$ ipython --no-banner

In [1]: import numpy as np

In [2]: from numpy import linalg as LA

In [3]: np.set_printoptions(precision=2, suppress=True, linewidth=140, legacy="1.25")

In [4]: rnd = lambda a: np.round(a, 2) + 0

In [5]: M = np.loadtxt("test9.csv", delimiter=",")

In [6]: rnd(M)
Out[6]: 
array([[ 0.1 ,  0.14, -0.14, -0.02,  0.23],
       [ 0.14,  0.19, -0.19,  0.07,  0.31],
       [-0.14, -0.19,  0.19, -0.07, -0.31],
       [-0.02,  0.07, -0.07,  0.98, -0.08],
       [ 0.23,  0.31, -0.31, -0.08,  0.53]])

In [7]: # symmetric

In [8]: np.unravel_index(np.abs(M).argmax(), M.shape)
Out[8]: (3, 3)

In [9]: rnd(M.sum(axis=0))
Out[9]: array([ 0.31,  0.51, -0.51,  0.89,  0.68])

In [10]: np.zeros(5, 5)
---------------------------------------------------------------------------
TypeError                                 Traceback (most recent call last)
Cell In[10], line 1
----> 1 np.zeros(5, 5)

TypeError: Cannot interpret '5' as a data type

In [11]: LA.matrix_rank(M)
Out[11]: 2

In [12]: M.shape
Out[12]: (5, 5)

In [13]: LA.rank(M)
---------------------------------------------------------------------------
AttributeError                            Traceback (most recent call last)
Cell In[13], line 1
----> 1 LA.rank(M)

AttributeError: module 'numpy.linalg' has no attribute 'rank'

In [14]: M[5]
---------------------------------------------------------------------------
IndexError                                Traceback (most recent call last)
Cell In[14], line 1
----> 1 M[5]

IndexError: index 5 is out of bounds for axis 0 with size 5

In [15]: rnd(M - M[0])
Out[15]: 
array([[ 0.  ,  0.  ,  0.  ,  0.  ,  0.  ],
       [ 0.04,  0.06, -0.06,  0.09,  0.08],
       [-0.24, -0.33,  0.33, -0.05, -0.54],
       [-0.12, -0.07,  0.07,  1.  , -0.3 ],
       [ 0.13,  0.17, -0.17, -0.06,  0.3 ]])
